>>> import numpy as np
>>> np.set_printoptions(precision=2, suppress=True, linewidth=160, floatmode="fixed")
>>> rnd = lambda a: np.round(a, 2) + 0
>>> feats = np.load("sample5.npy")
>>> print(feats)
[[0 0 1 1 1]
 [0 0 0 1 1]
 [1 0 0 1 1]
 [1 1 1 0 0]
 [1 1 1 0 0]]
>>> # rows and columns are dependent
>>> theta = np.radians(15)
>>> r_ = np.eye(5)
>>> r_[2, 2] = r_[0, 0] = np.cos(theta)
>>> r_[2, 0], r_[0, 2] = -np.sin(theta), np.sin(theta)
>>> print(rnd(r_))
[[ 0.97  0.00  0.26  0.00  0.00]
 [ 0.00  1.00  0.00  0.00  0.00]
 [-0.26  0.00  0.97  0.00  0.00]
 [ 0.00  0.00  0.00  1.00  0.00]
 [ 0.00  0.00  0.00  0.00  1.00]]
>>> A2 = feats @ r_.T
>>> print(rnd(np.abs(A2 - feats).max(axis=0)))
[0.26 0.00 0.29 0.00 0.00]
>>> print(rnd(np.linalg.svd(feats, compute_uv=False)), rnd(np.linalg.svd(A2, compute_uv=False)))
[2.86 2.18 1.00 0.32 0.00] [2.86 2.18 1.00 0.32 0.00]
>>> print(rnd(A2))
[[ 0.26  0.00  0.97  1.00  1.00]
 [ 0.00  0.00  0.00  1.00  1.00]
 [ 0.97  0.00 -0.26  1.00  1.00]
 [ 1.22  1.00  0.71  0.00  0.00]
 [ 1.22  1.00  0.71  0.00  0.00]]
>>> print(np.allclose(feats @ feats.T, A2 @ A2.T))
True
>>> U, sigma, Vh = np.linalg.svd(A2, full_matrices=False)
>>> print(rnd(sigma / sigma[0]))
[1.00 0.76 0.35 0.11 0.00]
>>> print(np.abs(U[:, 0]).round(6).argmax())
0
>>> print(np.allclose(U * sigma @ Vh, A2))
True
>>> U, sigma, Vh = np.linalg.svd(feats)
>>> print(np.argmax(sigma[:-1] / (sigma[1:] + 1e-6)) + 1)
4
>>> A2 = U[:, :4] @ np.diag(sigma[:4]) @ Vh[:4]
>>> print(rnd(A2))
[[0.00 0.00 1.00 1.00 1.00]
 [0.00 0.00 0.00 1.00 1.00]
 [1.00 0.00 0.00 1.00 1.00]
 [1.00 1.00 1.00 0.00 0.00]
 [1.00 1.00 1.00 0.00 0.00]]
>>> print(rnd(np.linalg.norm(feats - A2, 2)), rnd(sigma[4]))
0.0 0.0
>>> hat = np.triu(np.array([[-2, 2, -1, -2, 3],
...     [-1, 0, 2, 3, 2],
...     [-1, -3, -2, 1, -3],
...     [1, -3, 0, -2, -1],
...     [-3, -2, 0, -2, 0]]), 1) + np.eye(5)
>>> A2 = hat @ feats @ np.linalg.inv(hat)
>>> print(rnd(np.poly(A2)))
[ 1.00  0.00 -7.00 -4.00  2.00  0.00]
>>> U, sigma, Vh = np.linalg.svd(feats)
>>> vecs = Vh[:(sigma > 1e-8).sum()]
>>> rng = np.random.default_rng(31687)
>>> x0 = feats[3] + -3 * feats[4] + rng.integers(2) * np.eye(5)[0]
>>> print(x0)
[-2.00 -2.00 -2.00  0.00  0.00]
>>> print(np.linalg.matrix_rank(np.vstack([feats, x0])))
4
>>> print(rnd(np.diag(vecs.T @ vecs)))
[1.00 1.00 1.00 0.50 0.50]
>>> print(np.allclose(vecs.T @ vecs @ x0, x0))
True
>>> mat = np.loadtxt("run9.csv", delimiter=",")
>>> print(rnd(mat))
[[ 0.84  0.10 -0.21  0.12  0.25 -0.03]
 [ 0.10  0.94  0.13 -0.08 -0.16  0.02]
 [-0.21  0.13  0.73  0.16  0.33 -0.04]
 [ 0.12 -0.08  0.16  0.90 -0.20  0.02]
 [ 0.25 -0.16  0.33 -0.20  0.60  0.05]
 [-0.03  0.02 -0.04  0.02  0.05  0.99]]
>>> print(np.linalg.lstsq(mat[:-1].T, mat[-1])[2])
5
>>> print(rnd(np.trace(np.linalg.pinv(mat) @ mat)))
5.0
>>> print(rnd(mat @ np.linalg.pinv(mat) @ mat))
[[ 0.84  0.10 -0.21  0.12  0.25 -0.03]
 [ 0.10  0.94  0.13 -0.08 -0.16  0.02]
 [-0.21  0.13  0.73  0.16  0.33 -0.04]
 [ 0.12 -0.08  0.16  0.90 -0.20  0.02]
 [ 0.25 -0.16  0.33 -0.20  0.60  0.05]
 [-0.03  0.02 -0.04  0.02  0.05  0.99]]
>>> print(np.allclose(mat[:-1].T @ np.linalg.lstsq(mat[:-1].T, mat[-1])[0], mat[-1]))
True
>>> evals, vecs = np.linalg.eigh(mat)
>>> x0 = np.array([1, 2, 1, 0, 1, 0])
>>> print(rnd(x0 @ mat @ x0 / (x0 @ x0)), rnd(evals[0]), rnd(evals[-1]))
0.99 0.0 1.0
>>> print(rnd(np.linalg.eigvalsh(mat[1:, 1:])))
[0.16 1.00 1.00 1.00 1.00]
>>> print(rnd(vecs * np.maximum(evals, 0) @ vecs.T))
[[ 0.84  0.10 -0.21  0.12  0.25 -0.03]
 [ 0.10  0.94  0.13 -0.08 -0.16  0.02]
 [-0.21  0.13  0.73  0.16  0.33 -0.04]
 [ 0.12 -0.08  0.16  0.90 -0.20  0.02]
 [ 0.25 -0.16  0.33 -0.20  0.60  0.05]
 [-0.03  0.02 -0.04  0.02  0.05  0.99]]
>>> print(rnd(x0 @ mat @ x0))
6.95
>>> data = np.load("w.npy")
>>> print(rnd(data))
[[0.18 0.00 0.09 0.27 0.09 0.09 0.27]
 [0.20 0.27 0.20 0.00 0.13 0.07 0.13]
 [0.08 0.08 0.17 0.25 0.08 0.08 0.25]
 [0.19 0.06 0.19 0.12 0.19 0.19 0.06]
 [0.20 0.20 0.20 0.00 0.13 0.20 0.07]
 [0.07 0.14 0.07 0.14 0.21 0.29 0.07]
 [0.17 0.00 0.17 0.00 0.33 0.17 0.17]]
>>> A2 = np.array([[5, -1, -6],
...     [-3, -7, 9],
...     [-6, 8, -8],
...     [-2, -3, -1],
...     [6, -4, -2],
...     [-3, -9, -4],
...     [-5, -4, 7]])
>>> print(np.linalg.matrix_rank(data @ A2))
3
>>> print(rnd(np.einsum("ij,ij->i", data, data)))
[0.21 0.19 0.18 0.16 0.18 0.18 0.22]
>>> print(rnd(np.einsum("ij->j", data)))
[1.09 0.76 1.08 0.79 1.18 1.08 1.02]
>>> print(np.linalg.matrix_rank(np.vstack([data, A2.T])))
7
>>> T = np.stack([data, -2 * data, data[::-1]])
>>> print(rnd(np.einsum("bij,cij->bc", T, T)))
[[ 1.33 -2.66  0.91]
 [-2.66  5.32 -1.81]
 [ 0.91 -1.81  1.33]]
>>> print(rnd(np.linalg.norm(T, axis=(1, 2))))
[1.15 2.31 1.15]
>>> print(rnd(np.linalg.det(T)))
[0.00 0.00 0.00]
>>> u = np.array([0, 1, 3, 2, 1, 0, 3])
>>> A2 = data + np.outer(u, np.eye(7)[6])
>>> print(rnd(np.linalg.det(A2) / np.linalg.det(data)), rnd(1 + np.linalg.solve(data, u)[6]))
2.27 2.27
>>> print(np.linalg.matrix_rank(np.linalg.inv(A2) - np.linalg.inv(data), tol=1e-8))
1
>>> print(rnd(A2))
[[0.18 0.00 0.09 0.27 0.09 0.09 0.27]
 [0.20 0.27 0.20 0.00 0.13 0.07 1.13]
 [0.08 0.08 0.17 0.25 0.08 0.08 3.25]
 [0.19 0.06 0.19 0.12 0.19 0.19 2.06]
 [0.20 0.20 0.20 0.00 0.13 0.20 1.07]
 [0.07 0.14 0.07 0.14 0.21 0.29 0.07]
 [0.17 0.00 0.17 0.00 0.33 0.17 3.17]]
>>> W0 = np.load("mat.npy")
>>> print(W0)
[[ 7 -9 -1 -3  9 -6 -2]
 [-2  7 -9 -1 -3  9 -6]
 [-6 -2  7 -9 -1 -3  9]
 [ 9 -6 -2  7 -9 -1 -3]
 [-3  9 -6 -2  7 -9 -1]
 [-1 -3  9 -6 -2  7 -9]
 [-9 -1 -3  9 -6 -2  7]]
>>> x0 = np.array([-8, -3, -5, -1, 2, -3, 3])
>>> rhs = W0 @ x0
>>> beta, lr = np.zeros(7), 1 / np.linalg.norm(W0, 2) ** 2
>>> for i in range(30):
...     beta -= lr * W0.T @ (W0 @ beta - rhs)
...     if i % 10 == 0: print(i, round(np.linalg.norm(W0 @ beta - rhs), 2))
... 
0 44.71
10 19.87
20 10.03
>>> print(rnd(beta))
[-7.49 -2.45 -4.51 -0.61  2.30 -2.69  3.40]
>>> print(rnd(np.linalg.cond(W0)))
4.35
>>> K = np.load("case11.npy")
>>> print(K)
[[3 4 0 0 0 0]
 [4 0 0 0 0 0]
 [0 3 0 0 0 0]
 [0 0 3 4 0 0]
 [0 0 4 0 0 0]
 [0 0 0 3 0 0]
 [0 0 0 0 3 4]
 [0 0 0 0 4 0]
 [0 0 0 0 0 3]]
>>> G = K.T @ K
>>> print(np.allclose(G, G.T))
True
>>> print(np.diag(G))
[25 25 25 25 25 25]
>>> print(rnd(np.linalg.svd(K, compute_uv=False) ** 2))
[37.00 37.00 37.00 13.00 13.00 13.00]
>>> print(G)
[[25 12  0  0  0  0]
 [12 25  0  0  0  0]
 [ 0  0 25 12  0  0]
 [ 0  0 12 25  0  0]
 [ 0  0  0  0 25 12]
 [ 0  0  0  0 12 25]]
>>> print(np.trace(G), (K ** 2).sum())
150 150
>>> A2 = np.linalg.inv(G)
>>> print((np.abs(A2) > 1e-9).astype(int))
[[1 1 0 0 0 0]
 [1 1 0 0 0 0]
 [0 0 1 1 0 0]
 [0 0 1 1 0 0]
 [0 0 0 0 1 1]
 [0 0 0 0 1 1]]
>>> x0 = np.array([-2, 2, -2, 1, -1, 0])
>>> a = np.maximum(K @ x0, 0)
>>> print(K * (a > 1e-9)[:, None])
[[3 4 0 0 0 0]
 [0 0 0 0 0 0]
 [0 3 0 0 0 0]
 [0 0 0 0 0 0]
 [0 0 0 0 0 0]
 [0 0 0 3 0 0]
 [0 0 0 0 0 0]
 [0 0 0 0 0 0]
 [0 0 0 0 0 0]]
>>> print(np.maximum(K @ (3 * x0), 0))
[ 6  0 18  0  0  9  0  0  0]
>>> print(np.flatnonzero(a > 1e-9))
[0 2 5]
>>> F = np.loadtxt("a.csv", delimiter=",")
>>> print(F)
[[ 0.90  0.90 -0.30 -1.70]
 [ 2.00  0.10 -1.50 -0.30]
 [-0.60 -0.90 -2.40  0.50]
 [-0.30  0.70 -0.60 -1.50]]
>>> A2 = data / np.sqrt((data ** 2).mean(axis=1, keepdims=True))
>>> print(rnd(np.linalg.norm(A2, axis=1)))
[2.65 2.65 2.65 2.65 2.65 2.65 2.65]
>>> print(rnd(data - data.mean(axis=1, keepdims=True)))
[[ 0.04 -0.14 -0.05  0.13 -0.05 -0.05  0.13]
 [ 0.06  0.12  0.06 -0.14 -0.01 -0.08 -0.01]
 [-0.06 -0.06  0.02  0.11 -0.06 -0.06  0.11]
 [ 0.04 -0.08  0.04 -0.02  0.04  0.04 -0.08]
 [ 0.06  0.06  0.06 -0.14 -0.01  0.06 -0.08]
 [-0.07  0.00 -0.07  0.00  0.07  0.14 -0.07]
 [ 0.02 -0.14  0.02 -0.14  0.19  0.02  0.02]]
>>> print(rnd(A2[1]))
[1.21 1.61 1.21 0.00 0.81 0.40 0.81]
>>> print(np.linalg.matrix_rank(data - data.mean(axis=1, keepdims=True)))
6
>>> hat = np.triu(np.array([[2, 3, 0, 3], [-3, 1, 3, -2], [-2, 1, 1, 3], [3, 0, 1, 0]]), 1) + np.eye(4)
>>> A2 = hat @ F @ np.linalg.inv(hat)
>>> print(rnd(np.poly(A2)))
[  1.00   2.90  -3.54 -10.29   1.31]
>>> print(np.linalg.matrix_rank(A2))
4
>>> print(rnd(hat @ F - F @ hat))
[[  5.10  -0.30  -9.00  -5.40]
 [ -1.20 -10.10  -6.30   3.20]
 [ -0.90   3.90   0.90   2.70]
 [  0.00   0.90  -2.10   4.10]]
>>> print(rnd(A2))
[[   6.00  -14.70   37.50 -167.00]
 [   0.80   -6.40   11.70  -46.10]
 [  -1.50    5.70  -21.30   75.80]
 [  -0.30    1.60   -5.40   18.80]]
>>> print(np.trace(feats @ feats @ feats) // 6)
2
>>> L = np.diag(feats.sum(axis=1)) - feats
>>> print(np.linalg.matrix_rank(L))
4
>>> print(L)
[[ 3  0 -1 -1 -1]
 [ 0  2  0 -1 -1]
 [-1  0  3 -1 -1]
 [-1 -1 -1  3  0]
 [-1 -1 -1  0  3]]
>>> A2 = np.array([[1, 2, 3], [0, 2, 0], [0, 1, 0]])
>>> J = np.triu(A2)
>>> print(J)
[[1 2 3]
 [0 2 0]
 [0 0 0]]
>>> print(rnd(np.trace(np.linalg.pinv(J) @ J)))
2.0
>>> print(np.abs(np.diag(np.linalg.qr(J)[1])) > 1e-9)
[ True  True False]
>>> print(np.unique(J.round(6), axis=0).shape)
(3, 3)
>>> print(np.allclose(J[:-1].T @ np.linalg.lstsq(J[:-1].T, J[-1])[0], J[-1]))
True
>>> M = np.array([[2, 3, 3, 1, 3],
...     [3, 2, 3, 3, 1],
...     [1, 3, 2, 3, 3],
...     [3, 1, 3, 2, 3],
...     [3, 3, 1, 3, 2]])
>>> idx = rng.permutation(5)
>>> print(idx)
[0 2 1 4 3]
>>> A2 = M[idx][:, idx]
>>> print(np.diag(A2))
[2 2 2 2 2]
>>> print(np.trace(A2))
10
>>> print(np.allclose(A2, M))
False
>>> print(A2)
[[2 3 3 3 1]
 [1 2 3 3 3]
 [3 3 2 1 3]
 [3 1 3 2 3]
 [3 3 1 3 2]]
>>> print(A2[4] @ A2[3])
27
>>> print(np.linalg.norm(A2, axis=1).argmax())
0
>>> print(rnd(np.linalg.norm(A2) ** 2 / np.linalg.norm(A2, 2) ** 2))
1.11
